In [1]: import numpy as np

In [2]: from numpy import linalg as LA

In [3]: np.set_printoptions(precision=2, suppress=True, linewidth=140, legacy="1.25")

In [4]: M2 = np.array([[1, 1], [1, -1]])

In [5]: rng = np.random.default_rng(1538)

In [6]: mat = np.kron(M2, np.kron(M2, M2))[rng.permutation(8)][:2]

In [7]: print(mat)
[[ 1  1  1  1  1  1  1  1]
 [ 1 -1 -1  1 -1  1  1 -1]]

In [8]: T = np.stack([mat, -1 * mat, mat[::-1]])

In [9]: print(LA.norm(T, axis=(1, 2)))
[4. 4. 4.]

In [10]: print(LA.matrix_rank(T.reshape(3, -1)))
2

In [11]: print(np.einsum("bij,cij->bc", T, T))
[[ 16 -16   0]
 [-16  16   0]
 [  0   0  16]]

In [12]: print((T @ mat.T).shape)
(3, 2, 2)

In [13]: print(LA.matrix_rank(T))
[2 2 2]

In [14]: print(T.shape)
(3, 2, 8)

In [15]: f = np.array([6, 4, 1])

In [16]: print(np.convolve(mat[1], f))
[ 6 -2 -9  1 -3  3  9 -1 -3 -1]

In [17]: print(np.correlate(mat[1], mat[0], "full"))
[ 1  0 -1  0 -1  0  1  0 -1  0  1  0  1  0 -1]

In [18]: gram = mat.T @ mat

In [19]: print(np.trace(gram), (mat ** 2).sum())
16 16

In [20]: print(np.diag(gram))
[2 2 2 2 2 2 2 2]

In [21]: print((mat @ mat.T).shape)
(2, 2)

In [22]: print(np.allclose(gram, gram.T))
True

In [23]: print(np.round(LA.eigvalsh(gram)[::-1], 2) + 0)
[8. 8. 0. 0. 0. 0. 0. 0.]

In [24]: Uu, sigma, VT = LA.svd(mat, full_matrices=False)

In [25]: print(np.allclose(Uu * sigma @ VT, mat))
True

In [26]: print(np.round(VT @ VT.T, 2) + 0)
[[1. 0.]
 [0. 1.]]

In [27]: print((sigma > 1e-8).sum())
2

In [28]: print(np.cumsum(sigma ** 2) / np.sum(sigma ** 2))
[0.5 1. ]

In [29]: print(Uu.shape, sigma.shape, VT.shape)
(2, 2) (2,) (2, 8)

In [30]: print(sigma / sigma[0])
[1. 1.]

In [31]: print(np.round(Uu.T @ mat @ VT.T, 2) + 0)
[[2.83 0.  ]
 [0.   2.83]]

In [32]: print(sigma)
[2.83 2.83]

In [33]: E = rng.normal(size=(32, 5)) + 10 * np.array([0, 0, 1, 2, 1])

In [34]: print(E.round(2) + 0)
[[ 0.46 -0.93  9.61 21.79 10.06]
 [ 0.68 -0.42  9.67 19.28 10.11]
 [-0.16  0.56  9.65 19.54  9.59]
 [ 0.02 -1.29  9.68 18.4   8.84]
 [ 0.19 -0.62  9.93 19.32 10.11]
 [ 1.64  1.79  9.2  20.01  8.74]
 [-0.6  -1.11  9.5  19.91 10.39]
 [ 0.89  0.32  9.82 19.93  9.92]
 [-0.87  0.23 10.78 20.97 10.55]
 [-1.27  0.3  10.65 20.09 10.97]
 [-1.03  1.36  9.71 19.89 10.33]
 [-0.95  0.    9.51 19.71 10.06]
 [ 0.93  0.15  9.81 20.61  9.61]
 [-0.73 -2.36 10.15 21.86 10.44]
 [-0.02  1.42 11.11 18.54 10.33]
 [-1.29  0.02  9.03 20.2  11.02]
 [ 0.41 -1.2   8.76 20.52 10.87]
 [ 0.03  0.21 10.25 19.38  9.63]
 [ 1.42  0.16 10.61 19.34 10.39]
 [-0.86 -0.49 10.66 18.95 10.62]
 [ 0.33 -0.88 11.83 19.29  9.93]
 [ 0.69  0.05  9.68 20.64 11.45]
 [-2.11  0.3   9.96 21.34  9.76]
 [-1.06 -0.71 11.23 20.32 11.84]
 [-0.54 -0.44  8.86 20.44 10.63]
 [-0.94  0.54 10.52 18.6  10.92]
 [-1.35 -0.16  8.91 19.04 10.85]
 [-0.94 -0.75  9.05 19.57 11.89]
 [ 0.44 -0.1   9.14 18.83 11.48]
 [-0.79 -1.01 10.31 18.29 11.24]
 [-0.91  0.15 10.26 18.86  9.38]
 [ 0.8   1.74  9.46 19.26  8.83]]

In [35]: cent = E[[29, 25]].astype(float)

In [36]: for _ in range(4):
    ...:     lab = LA.norm(E[:, None] - cent, axis=-1).argmin(axis=1)
    ...:     cent = np.array([E[lab == j].mean(axis=0) for j in range(2)])
    ...: 

In [37]: print(lab)
[0 0 1 0 0 1 0 1 1 1 1 1 1 0 1 0 0 1 1 0 0 0 1 0 0 1 0 0 0 0 1 1]

In [38]: print(cent)
[[-0.29 -0.73  9.76 19.8  10.69]
 [-0.17  0.62 10.09 19.74  9.93]]

In [39]: print(np.abs(cent[1] - cent[0]).argmax())
1

In [40]: print(cent[1] - cent[0])
[ 0.12  1.34  0.32 -0.07 -0.76]
